$ python -q
>>> import numpy as np
>>> np.set_printoptions(precision=2, suppress=True, linewidth=100, legacy="1.25")
>>> M = np.load("data.npy")
>>> M
array([[0, 1, 1],
       [1, 0, 1],
       [1, 1, 0]])
>>> # symmetric
>>> (M + M.T) / 2
array([[0., 1., 1.],
       [1., 0., 1.],
       [1., 1., 0.]])
>>> np.round(np.linalg.det(M), 2)
2.0
>>> np.trace(M)
0
>>> print(np.allclose(M @ M.T, M.T @ M))
True
>>> round(np.abs(np.linalg.eigvals(M)).max(), 2)
2.0
>>> np.allclose(M, M.T)
True
>>> (M - M.T) / 2
array([[0., 0., 0.],
       [0., 0., 0.],
       [0., 0., 0.]])
>>> M @ M
array([[2, 1, 1],
       [1, 2, 1],
       [1, 1, 2]])
>>> vals, evecs = np.linalg.eig(M)
>>> np.sort(np.linalg.eigvals(M.T))
array([-1., -1.,  2.])
>>> np.round(M @ evecs[:, 0] - vals[0] * evecs[:, 0], 2) + 0
array([0., 0., 0.])
>>> print(np.round(np.prod(vals), 2))
2.0
>>> print(np.sort(np.linalg.eigvals(np.linalg.inv(M))))
[-1.  -1.   0.5]
>>> m1 = np.load("a.npy")
>>> m1
array([[ 1,  0,  0,  0,  0,  1,  0],
       [ 0,  0,  1,  1, -1,  1,  2],
       [ 2,  0,  2,  2, -2,  2,  2]])
>>> vec = np.array([-4, 5, -5, -1, -3, 1, -3])
>>> a = np.maximum(m1 @ vec, 0)
>>> np.tanh(m1 @ vec)
array([-1., -1., -1.])
>>> m1.T @ a
array([0, 0, 0, 0, 0, 0, 0])
>>> print(a)
[0 0 0]
>>> m1 * (a > 1e-9)[:, None]
array([[0, 0, 0, 0, 0, 0, 0],
       [0, 0, 0, 0, 0, 0, 0],
       [0, 0, 0, 0, 0, 0, 0]])
>>> np.flatnonzero(a > 1e-9)
array([], dtype=int64)
>>> vec = np.array([7, -4, 7, -1, -2, -4, -1])
>>> m1 @ np.eye(7)[6]
array([0., 2., 2.])
>>> print(np.einsum("ij,j->i", m1, vec))
[ 3  2 20]
>>> B = m1 / np.sqrt((m1 ** 2).mean(axis=1, keepdims=True))
>>> print(np.linalg.norm(B, axis=1))
[2.65 2.65 2.65]
>>> print(np.linalg.norm(M, axis=1).argmax())
0
>>> print(np.round(np.linalg.norm(M, 1), 2), round(np.linalg.norm(M, np.inf), 2))
2.0 2.0
>>> ang = np.radians(120)
>>> Rm = np.eye(7)
>>> Rm[5, 5] = Rm[0, 0] = np.cos(ang)
>>> Rm[5, 0], Rm[0, 5] = -np.sin(ang), np.sin(ang)
>>> Rm
array([[-0.5 ,  0.  ,  0.  ,  0.  ,  0.  ,  0.87,  0.  ],
       [ 0.  ,  1.  ,  0.  ,  0.  ,  0.  ,  0.  ,  0.  ],
       [ 0.  ,  0.  ,  1.  ,  0.  ,  0.  ,  0.  ,  0.  ],
       [ 0.  ,  0.  ,  0.  ,  1.  ,  0.  ,  0.  ,  0.  ],
       [ 0.  ,  0.  ,  0.  ,  0.  ,  1.  ,  0.  ,  0.  ],
       [-0.87,  0.  ,  0.  ,  0.  ,  0.  , -0.5 ,  0.  ],
       [ 0.  ,  0.  ,  0.  ,  0.  ,  0.  ,  0.  ,  1.  ]])
>>> B = m1 @ Rm.T
>>> np.linalg.svd(m1, compute_uv=False), np.linalg.svd(B, compute_uv=False)
(array([5.57, 1.58, 0.72]), array([5.57, 1.58, 0.72]))
>>> np.abs(B - m1).max(axis=0)
array([1.27, 0.  , 0.  , 0.  , 0.  , 4.73, 0.  ])
>>> B
array([[ 0.37,  0.  ,  0.  ,  0.  ,  0.  , -1.37,  0.  ],
       [ 0.87,  0.  ,  1.  ,  1.  , -1.  , -0.5 ,  2.  ],
       [ 0.73,  0.  ,  2.  ,  2.  , -2.  , -2.73,  2.  ]])
>>> round(float(np.linalg.det(Rm)), 2), np.trace(Rm)
(1.0, 4.0)
>>> print(np.allclose(m1 @ m1.T, B @ B.T))
True
